In [1]: import numpy as np

In [2]: import numpy.linalg as la

In [3]: np.set_printoptions(precision=2, suppress=True, linewidth=100)

In [4]: M = np.array([[88, -1, 0, -1, 0],
   ...:     [-1, 9, 1, -2, 2],
   ...:     [0, 1, -1, 3, 0],
   ...:     [0, 2, 3, 83, -1],
   ...:     [2, -2, 0, 2, 40]])

In [5]: def softmax(z):
   ...:     e = np.exp(z - z.max(axis=-1, keepdims=True))
   ...:     return e / e.sum(axis=-1, keepdims=True)
   ...: 

In [6]: np.round(softmax(M[4] + 3), 2) + 0
Out[6]: array([0., 0., 0., 0., 1.])

In [7]: softmax(M).sum(axis=1)
Out[7]: array([1., 1., 1., 1., 1.])

In [8]: np.round(softmax(10 * M[4]), 2) + 0
Out[8]: array([0., 0., 0., 0., 1.])

In [9]: scores = M @ M.T / np.sqrt(5)

In [10]: np.round(softmax(scores)[4] @ M, 2) + 0
Out[10]: array([ 2., -2.,  0.,  2., 40.])

In [11]: softmax(scores).round(6).argmax(axis=1)
Out[11]: array([0, 1, 3, 3, 4])

In [12]: np.round(softmax(scores), 2) + 0
Out[12]: 
array([[1., 0., 0., 0., 0.],
       [0., 1., 0., 0., 0.],
       [0., 0., 0., 1., 0.],
       [0., 0., 0., 1., 0.],
       [0., 0., 0., 0., 1.]])

In [13]: proj = np.triu(np.array([[-1, -1, -3, 0, -3],
    ...:     [0, 3, -1, 0, 1],
    ...:     [0, -2, -2, 3, 0],
    ...:     [1, -1, 0, -3, -1],
    ...:     [3, 0, 2, 2, 3]]), 1) + np.eye(5)

In [14]: B = proj @ M @ la.inv(proj)

In [15]: la.matrix_rank(B)
Out[15]: np.int64(5)

In [16]: B
Out[16]: 
array([[  83.,   76.,  327., -995., -944.],
       [   1.,    7.,   12.,  -39.,   -1.],
       [   0.,    7.,   15.,  207.,  197.],
       [  -2.,    2.,   -1.,   84.,   35.],
       [   2.,    0.,    6.,  -16.,   30.]])

In [17]: B = la.inv(M)

In [18]: (np.abs(B) > 1e-9).astype(int)
Out[18]: 
array([[1, 1, 1, 1, 1],
       [1, 1, 1, 1, 1],
       [1, 1, 1, 1, 1],
       [1, 1, 1, 1, 1],
       [1, 1, 1, 1, 1]])

In [19]: round(la.slogdet(M)[0], 2)
Out[19]: np.float64(-1.0)

In [20]: np.allclose(B, M.T)
Out[20]: False

In [21]: rng = np.random.default_rng(21949)

In [22]: idx = rng.permutation(5)

In [23]: idx
Out[23]: array([3, 1, 4, 2, 0])

In [24]: B = M[idx][:, idx]

In [25]: B
Out[25]: 
array([[83,  2, -1,  3,  0],
       [-2,  9,  2,  1, -1],
       [ 2, -2, 40,  0,  2],
       [ 3,  1,  0, -1,  0],
       [-1, -1,  0,  0, 88]])

In [26]: np.sort(np.abs(la.eigvals(B)))
Out[26]: array([ 1.2 ,  9.27, 39.92, 82.99, 88.02])

In [27]: Q, r_ = la.qr(B)

In [28]: np.round(Q.T @ Q, 2) + 0
Out[28]: 
array([[1., 0., 0., 0., 0.],
       [0., 1., 0., 0., 0.],
       [0., 0., 1., 0., 0.],
       [0., 0., 0., 1., 0.],
       [0., 0., 0., 0., 1.]])

In [29]: round(float(np.trace(Q @ Q.T)), 2)
Out[29]: 5.0

In [30]: np.allclose(r_.T @ r_, B.T @ B)
Out[30]: True

In [31]: Q.shape, r_.shape
Out[31]: ((5, 5), (5, 5))

In [32]: np.round(Q @ r_, 2) + 0
Out[32]: 
array([[83.,  2., -1.,  3.,  0.],
       [-2.,  9.,  2.,  1., -1.],
       [ 2., -2., 40.,  0.,  2.],
       [ 3.,  1.,  0., -1.,  0.],
       [-1., -1.,  0.,  0., 88.]])

In [33]: sigma = 10 * 0.9 ** np.arange(3)

In [34]: E = rng.normal(size=(39, 3)) * rng.permutation(sigma)

In [35]: E
Out[35]: 
array([[  9.65,  -2.72,   4.15],
       [  4.18,   8.96,   6.2 ],
       [ -5.25,   0.27,  -0.4 ],
       [  1.9 ,  -1.62,   2.52],
       [ -5.64,   0.52,  10.87],
       [ 11.33,  -5.95, -11.16],
       [  2.6 ,  -7.08,   4.25],
       [  0.79,  -6.05,  12.92],
       [ 21.76,   9.92,   0.22],
       [ -4.84,   0.17,  -2.81],
       [  2.9 ,  -7.57,  -3.17],
       [ -6.09,  -8.96, -19.48],
       [ 10.12,   3.88,  -2.74],
       [  2.12,  10.86,   0.04],
       [ 16.91,   3.08,   8.45],
       [ -0.69,   4.95, -10.69],
       [ -0.31,   4.29,   7.82],
       [ -7.91, -10.6 ,  -1.29],
       [-20.2 ,  -6.39,  10.27],
       [-16.14,  11.24,   7.07],
       [ -7.37,  10.84,   5.73],
       [ -3.46,   3.4 ,  -0.96],
       [ -2.25,  -1.23,   7.2 ],
       [ -5.84,   4.5 , -13.18],
       [  6.97, -21.51,  -0.38],
       [ -8.68,   5.27,   2.99],
       [  9.19, -16.53,   8.62],
       [ -4.41,   6.86, -16.52],
       [ -0.64,   0.08,   0.89],
       [ -2.5 ,   1.89,  -9.7 ],
       [  2.51,  -8.47,   7.06],
       [ -6.99,  -3.01,  -3.4 ],
       [ -0.98,  -9.4 ,   4.22],
       [ 12.55,  -6.19,  -6.3 ],
       [ 17.43,  -6.3 ,   5.56],
       [  7.57,   5.11,   8.86],
       [ 10.48,  16.18,  10.77],
       [ -5.19,   7.75, -15.99],
       [ -4.56,  10.48,  -1.21]])

In [36]: B = np.c_[E[:, :2] @ np.array([[2, -3], [-1, -1]]), np.array([0, 1, 1, 0, 2, 1, 2, 0, 1, 2, 2, 2, 0, 1, 2, 0, 0, 0, 2, 0, 2, 0, 2, 1, 1, 2, 0, 0, 2, 1, 0, 2, 0, 0, 2, 0, 1, 0, 0])]

In [37]: B
Out[37]: 
array([[ 22.02, -26.21,   0.  ],
       [ -0.61, -21.49,   1.  ],
       [-10.78,  15.5 ,   1.  ],
       [  5.43,  -4.09,   0.  ],
       [-11.81,  16.41,   2.  ],
       [ 28.6 , -28.04,   1.  ],
       [ 12.28,  -0.72,   2.  ],
       [  7.64,   3.68,   0.  ],
       [ 33.59, -75.19,   1.  ],
       [ -9.85,  14.36,   2.  ],
       [ 13.36,  -1.12,   2.  ],
       [ -3.21,  27.23,   2.  ],
       [ 16.37, -34.25,   0.  ],
       [ -6.63, -17.22,   1.  ],
       [ 30.75, -53.81,   2.  ],
       [ -6.32,  -2.88,   0.  ],
       [ -4.91,  -3.36,   0.  ],
       [ -5.22,  34.34,   0.  ],
       [-34.01,  66.98,   2.  ],
       [-43.52,  37.17,   0.  ],
       [-25.57,  11.26,   2.  ],
       [-10.32,   6.98,   0.  ],
       [ -3.27,   7.97,   2.  ],
       [-16.17,  13.01,   1.  ],
       [ 35.44,   0.6 ,   1.  ],
       [-22.64,  20.78,   2.  ],
       [ 34.91, -11.05,   0.  ],
       [-15.68,   6.37,   0.  ],
       [ -1.36,   1.84,   2.  ],
       [ -6.89,   5.6 ,   1.  ],
       [ 13.5 ,   0.92,   0.  ],
       [-10.97,  23.97,   2.  ],
       [  7.43,  12.34,   0.  ],
       [ 31.29, -31.46,   0.  ],
       [ 41.16, -45.98,   2.  ],
       [ 10.04, -27.83,   0.  ],
       [  4.79, -47.62,   1.  ],
       [-18.14,   7.83,   0.  ],
       [-19.6 ,   3.2 ,   0.  ]])

In [38]: np.round(la.norm(B - E @ la.lstsq(E, B)[0], axis=0), 2) + 0
Out[38]: array([0.  , 0.  , 7.77])

In [39]: la.matrix_rank(B)
Out[39]: np.int64(3)
